% python3 -q
>>> import numpy as np
>>> np.set_printoptions(precision=1, suppress=True, linewidth=200, legacy="1.25")
>>> rnd = lambda a: np.round(a, 1) + 0
>>> A = np.loadtxt("mat.csv", delimiter=",")
>>> A
array([[ 2.9,  4.6,  3.1, -1.5,  3.1],
       [-1.1, -1.6, -1.2,  0.5, -1.1],
       [-0.9, -1.1, -0.8,  0.7, -0.8],
       [-0.2, -0.5, -0.4,  0.3, -0.3],
       [ 2.1,  3.5,  2.3, -1.4,  2.5],
       [ 0.5,  0.7,  0.4, -0.2,  0.5],
       [-0.3, -0.4, -0.2,  0.3, -0.3],
       [ 3.2,  5. ,  3.2, -1.6,  3.2],
       [ 1.1,  1.4,  1. , -0.6,  1. ],
       [-1.7, -2.7, -2.1,  0.9, -1.9],
       [-1.2, -1.9, -1.3,  0.8, -1.5],
       [-0.3, -0.7, -0.4,  0.3, -0.4],
       [ 0.8,  1.2,  0.8, -0.4,  0.8],
       [ 1.8,  2.8,  1.8, -0.7,  1.8],
       [-2. , -3. , -2.2,  1. , -2. ],
       [-0.4, -0.6, -0.3,  0. , -0.5],
       [ 0.5,  0.5,  0.3, -0.2,  0.2],
       [ 0.7,  0.8,  0.6, -0.3,  0.5],
       [ 3.8,  5.4,  3.5, -2. ,  3.8],
       [ 3.5,  5.3,  3.4, -1.8,  3.6]])
>>> np.linalg.cond(A) > 100
False
>>> rnd(np.abs(np.linalg.svd(A)[2][-1]))
array([0.2, 0.6, 0.2, 0.3, 0.7])
>>> round(np.log10(np.linalg.cond(A)))
2
>>> rnd(np.linalg.norm(A, 2) / np.linalg.norm(A))
1.0
>>> D = np.linalg.norm(A[:, None] - A[None], axis=-1)
>>> np.unravel_index(D.round(6).argmax(), D.shape)
(14, 18)
>>> np.flatnonzero(D[6] < D.mean() / 2)
array([ 1,  2,  3,  5,  6, 11, 15, 16, 17])
>>> D.shape
(20, 20)
>>> rnd(D[:5, :5])
array([[0. , 9.7, 9.1, 7.9, 1.7],
       [9.7, 0. , 0.8, 1.8, 8.1],
       [9.1, 0.8, 0. , 1.2, 7.4],
       [7.9, 1.8, 1.2, 0. , 6.3],
       [1.7, 8.1, 7.4, 6.3, 0. ]])
>>> Uu, sig, VT = np.linalg.svd(A)
>>> rnd(sig)
array([19.4,  0.6,  0.5,  0.4,  0.3])
>>> B = Uu[:, :1] @ np.diag(sig[:1]) @ VT[:1]
>>> np.linalg.matrix_rank(B)
1
>>> np.linalg.matrix_rank(A, rtol=0.05)
1
>>> rnd(np.linalg.norm(A - B, 2)), rnd(sig[1])
(0.6, 0.6)
>>> X = np.load("w.npy")
>>> X
array([[-1, -1, -3,  3, -3,  1,  3,  0,  0,  3, -1],
       [ 2,  2,  1,  3, -2,  3,  2,  0,  1,  3, -1],
       [-1,  2, -1,  2,  0,  3,  1,  2,  0,  3,  0],
       [-3,  2,  3, -3, -1, -3, -3, -1,  3, -2,  1],
       [ 0,  3, -3, -2, -3, -3, -2,  3, -3,  2, -2],
       [ 1, -1, -3,  3, -2,  3, -2, -2,  3,  0,  2],
       [-1, -1,  1,  2,  3, -2,  3,  0, -2, -3,  3],
       [ 2, -1,  0,  1,  1, -3, -1, -2,  3, -2,  3],
       [-3,  2,  2, -3, -2, -2, -1, -3, -2,  2,  3],
       [ 1, -1, -3,  3, -1, -3,  3, -2,  3, -2, -2],
       [-1,  2,  1, -3, -2, -1, -2, -2,  1, -1,  1],
       [-3, -3, -4,  0, -1, -2,  1,  0, -1,  0,  0]])
>>> P = X @ np.linalg.solve(X.T @ X, X.T)
>>> rnd(np.diag(P))
array([0.7, 0.7, 1. , 1. , 1. , 1. , 1. , 1. , 1. , 1. , 1. , 0.7])
>>> rnd(P @ X[:, 1])
array([-1.,  2.,  2.,  2.,  3., -1., -1., -1.,  2., -1.,  2., -3.])
>>> rnd(np.linalg.eigvalsh(P))
array([0., 1., 1., 1., 1., 1., 1., 1., 1., 1., 1., 1.])
>>> np.linalg.matrix_rank(X)
11
>>> np.linalg.rank(X)
Traceback (most recent call last):
  File "<python-input-27>", line 1, in <module>
    np.linalg.rank(X)
    ^^^^^^^^^^^^^^
AttributeError: module 'numpy.linalg' has no attribute 'rank'
>>> np.zeros(12, 11)
Traceback (most recent call last):
  File "<python-input-28>", line 1, in <module>
    np.zeros(12, 11)
    ~~~~~~~~^^^^^^^^
TypeError: Cannot interpret '11' as a data type
>>> np.unravel_index(np.abs(X).argmax(), X.shape)
(11, 2)
>>> X.sum(axis=1)
array([  1,  14,  11,  -7, -10,   2,   3,   1,  -7,  -4,  -7, -13])
>>> rnd(np.linalg.svd(X, compute_uv=False))
array([13.6, 11.4,  9.3,  9. ,  6.9,  5.8,  4.5,  3.8,  2.3,  1.5,  0.8])
>>> rnd(X.mean(axis=0))
array([-0.6,  0.4, -0.8,  0.5, -1.1, -0.8,  0.2, -0.6,  0.5,  0.2,  0.6])
>>> np.count_nonzero(X)
118
>>> np.abs(X).max()
4
>>> rnd(np.linalg.norm(X))
24.6
>>> arr = np.loadtxt("arr.csv", delimiter=",")
>>> arr
array([[ 0.4,  0.2, -0.4, -0.3, -0.3,  0.8, -0.6,  0.7,  0.1,  0.7,  0. ],
       [-0.5,  1. , -1. , -1. ,  1. ,  0.9,  0.3,  0.7,  0.7, -0.7, -0.9],
       [ 1. , -1. , -0.5,  0.9, -1. ,  1. , -1. ,  1. ,  0.4,  1. ,  1. ],
       [-0.7,  0.1,  0.9,  0.9,  0.7, -1. ,  0.9, -0.9, -1. , -0.7, -0.2],
       [-0.3,  0.8, -1. , -1. , -1. ,  1. , -1. ,  1. ,  0.9,  0.8,  0.4],
       [ 0.8, -1. , -0.5, -0.1, -0.8,  0.6, -0.9,  0.6,  1. ,  0.5,  0.6],
       [ 0.6,  0.5, -0.9, -0.9,  1. , -1. ,  0.6,  0. ,  1. , -0.9, -0.8],
       [ 1. ,  1. , -1. , -1. ,  1. , -0.3, -0.8,  1. ,  0.6,  1. , -1. ],
       [ 0.7, -0.9,  0.1,  0.5, -0.9,  0.8, -0.8,  0.5,  0.6,  0.8,  0.7],
       [-0.4,  0.4, -0.3, -0.6, -0.3,  0.8, -0.1,  0.1,  0.4, -0.4,  0. ],
       [ 0.3,  0.3, -1. , -1. ,  0.5,  0.9, -0.6,  0.7,  1. , -0.8, -0.4],
       [ 0.9, -1. ,  0.1,  0.7, -0.5, -0.8, -0.6,  0.1,  0.9,  0.5,  0.6],
       [-0.9,  0.3, -0.6, -0.9, -1. ,  1. , -0.7,  0.2,  0.9, -0.8,  0.5],
       [ 1. , -1. ,  0.2,  0.9, -1. ,  1. , -1. ,  0.9,  0.9,  1. ,  1. ],
       [-1. ,  0. ,  0.9,  0.9, -1. ,  1. , -0.4, -0.5, -1. ,  0.4,  0.8],
       [-0.1,  0.9,  0. ,  0. ,  0.6,  0.2,  0.2,  0.3, -0.9,  0.6, -0.4],
       [ 1. , -1. ,  0.2,  1. , -0.8,  0.3, -1. ,  1. , -0.3,  1. ,  0.8],
       [-1. ,  0.6,  1. ,  1. , -0.3, -1. ,  1. , -1. , -1. , -0.9,  0. ],
       [ 0.9, -0.9, -0.8, -0.6, -1. ,  1. , -1. ,  1. ,  1. ,  1. ,  0.9],
       [ 1. ,  0.7, -0.4,  0.4,  1. , -0.8, -0.5,  0.9, -0.9,  1. , -0.5],
       [-0.8,  0. ,  1. ,  1. , -0.7, -0.9,  0.8, -0.9, -1. ,  0.6,  0.4],
       [-0.8, -0.7,  0.3, -0.1, -0.8,  0.1,  0.4, -0.8,  0.8, -1. ,  0.4],
       [ 0. ,  1. , -1. , -1. ,  1. ,  0.4,  0.4,  0.6,  0.9, -0.8, -0.9],
       [ 1. , -0.9, -0.4,  0.5, -1. ,  1. , -1. ,  1. , -0.1,  1. ,  0.9],
       [-0.6,  0.1, -0.5, -0.8, -0.9,  1. , -0.7,  0.4,  0.7, -0.3,  0.4],
       [ 1. , -0.5,  0.7,  1. , -1. ,  1. , -1. ,  1. , -1. ,  1. ,  0.8],
       [ 0.9, -0.8, -0.9, -0.8,  0.1,  0.6, -0.9,  0.8,  1. ,  0.4,  0.1],
       [ 0.7,  0.6,  1. ,  1. ,  0. , -0.7, -0.2,  0.5, -1. ,  1. ,  0.1],
       [ 0.5, -0.3,  0.4,  0.7, -0.5,  0.4, -0.5,  0.4, -0.7,  0.9,  0.3],
       [-0.3,  1. ,  0.3,  0.2, -0.5,  1. , -0.6,  0.8, -1. ,  1. , -0.3],
       [ 0.7,  0. , -0.3, -0.1,  0.9, -0.9,  0.3,  0.1,  0.4,  0.1, -0.4],
       [-0.4,  1. , -0.6, -0.9,  1. , -1. ,  1. , -0.8,  0. , -1. , -1. ]])
>>> Ac = arr - arr.mean(axis=0)
>>> Uu, sig, VT = np.linalg.svd(Ac, full_matrices=False)
>>> np.searchsorted(np.cumsum(sig ** 2) / (sig ** 2).sum(), 0.9) + 1
4
>>> rnd(sig ** 2 / (sig ** 2).sum())
array([0.4, 0.3, 0.2, 0.1, 0. , 0. , 0. , 0. , 0. , 0. , 0. ])
>>> (np.sign(Uu[:, 0]) == np.sign(Uu[0, 0])).astype(int)
array([1, 0, 1, 0, 1, 1, 0, 0, 1, 0, 0, 1, 0, 1, 1, 0, 1, 0, 1, 0, 0, 0, 0, 1, 1, 1, 1, 1, 1, 1, 0, 0])
>>> Ac = (arr - arr.mean(axis=0)) / arr.std(axis=0)
>>> np.argwhere(np.abs(Ac) > 2)
array([[17,  7]])
>>> beta = np.linalg.lstsq(np.delete(Ac, 7, axis=1), Ac[:, 7])[0]
>>> rnd(beta)
array([ 0.6,  0.5, -0.3,  0.2,  0.1,  0.4, -0.3,  0.1,  0.1,  0.1])
>>> E = np.loadtxt("x.csv", delimiter=",")
>>> E
array([[-6.1,  0. ,  1.1,  2.6,  3.5, -8.2, -2.9,  6.2],
       [-5.1,  0.6,  0. ,  2.3,  3.3, -8.2, -4.9,  7.5],
       [ 0.3,  3.5, -0.2,  0.6,  0.7,  6.9, -6.4,  0.5],
       [-3.2,  4.4,  1.5,  1.3, -0.4,  8. , -8.3,  1.5],
       [-1.7,  2.8,  2.8, -1.4, -0.5,  8.7, -1.4, -4.5],
       [-1.4,  3.9,  1.3, -0.3, -0.9,  8.4, -5.9,  1.3],
       [-3.3,  4. ,  1.4, -0.1, -2.9,  8.5, -1. , -7.5],
       [-0.7,  5.6,  1.2, -1. , -0.4,  8.1, -7.7,  2.8],
       [-5.6,  0.9,  1.8,  2.1,  4.3, -5.7, -2.3,  6.7],
       [-3.9, -1.9,  3.4,  2.5,  4.4, -6. , -5.4,  8.4],
       [-3.1,  3.3,  2.4, -3.3, -3.4, 10.6,  0.4, -6.9],
       [-4. ,  0.3,  2.3,  2.5,  3.3, -6.9, -1.8,  8.1],
       [-0.4,  4. ,  0.7, -0.4, -2.1,  8.4, -5.9,  2.5],
       [-2.4,  6.6,  2.6, -1.2, -1.5,  8.5, -7.7,  1.7],
       [-3.3,  4.4,  2.2, -0.4,  0.5,  9.6, -6.4,  1.6],
       [-1.5,  4.3,  2.3,  0.9, -0.3,  7.3, -8.6,  3.1],
       [-3. ,  5.1,  0.5, -0.6,  0.1,  7.4, -7.5,  1.3],
       [-5.4, -1. ,  3.5,  2.9,  4.1, -8.4, -5.4,  6.8],
       [-1.1,  5.1,  1.4,  0.6, -1.4,  7.6, -7. ,  2.8],
       [-2.3,  4.7,  1. ,  0.4, -0.1, 11.5,  1.4, -5.1]])
>>> Q, R = np.linalg.qr(X)
>>> rnd(Q)
array([[-0.2,  0.2, -0.3,  0.4, -0.4,  0. ,  0.2,  0.3,  0. ,  0.1, -0.3],
       [ 0.3, -0.3,  0. ,  0.5, -0.4,  0. ,  0.2,  0.2, -0.1,  0. , -0.1],
       [-0.2, -0.3, -0.3,  0.5,  0.5, -0.3, -0.1, -0.2,  0.3,  0.3, -0.1],
       [-0.5, -0.3,  0.2,  0.1, -0.2,  0.3, -0.5,  0.4,  0.4, -0.1,  0.1],
       [ 0. , -0.5, -0.6, -0.3,  0.2,  0.3,  0. ,  0.3, -0.3, -0.1,  0. ],
       [ 0.2,  0.1, -0.3,  0.2, -0.3, -0.2, -0.7, -0.2, -0.2, -0.3,  0.1],
       [-0.2,  0.2,  0.2,  0.4,  0.4,  0.4,  0. ,  0. , -0.4, -0.4, -0.2],
       [ 0.3,  0.1,  0.1, -0.1,  0. ,  0.5, -0.4, -0.1,  0. ,  0.5, -0.5],
       [-0.5, -0.3,  0.1,  0. , -0.3,  0.1,  0.1, -0.5, -0.5,  0.4,  0.2],
       [ 0.2,  0.1, -0.3,  0.2,  0. ,  0.6,  0.2, -0.4,  0.4, -0.1,  0.4],
       [-0.2, -0.3,  0. , -0.2, -0.2,  0. ,  0.1, -0.4,  0.2, -0.4, -0.6],
       [-0.5,  0.5, -0.3, -0.1,  0. ,  0. ,  0. ,  0.1,  0. ,  0.1, -0.2]])
>>> rnd(Q.T @ Q)
array([[1., 0., 0., 0., 0., 0., 0., 0., 0., 0., 0.],
       [0., 1., 0., 0., 0., 0., 0., 0., 0., 0., 0.],
       [0., 0., 1., 0., 0., 0., 0., 0., 0., 0., 0.],
       [0., 0., 0., 1., 0., 0., 0., 0., 0., 0., 0.],
       [0., 0., 0., 0., 1., 0., 0., 0., 0., 0., 0.],
       [0., 0., 0., 0., 0., 1., 0., 0., 0., 0., 0.],
       [0., 0., 0., 0., 0., 0., 1., 0., 0., 0., 0.],
       [0., 0., 0., 0., 0., 0., 0., 1., 0., 0., 0.],
       [0., 0., 0., 0., 0., 0., 0., 0., 1., 0., 0.],
       [0., 0., 0., 0., 0., 0., 0., 0., 0., 1., 0.],
       [0., 0., 0., 0., 0., 0., 0., 0., 0., 0., 1.]])
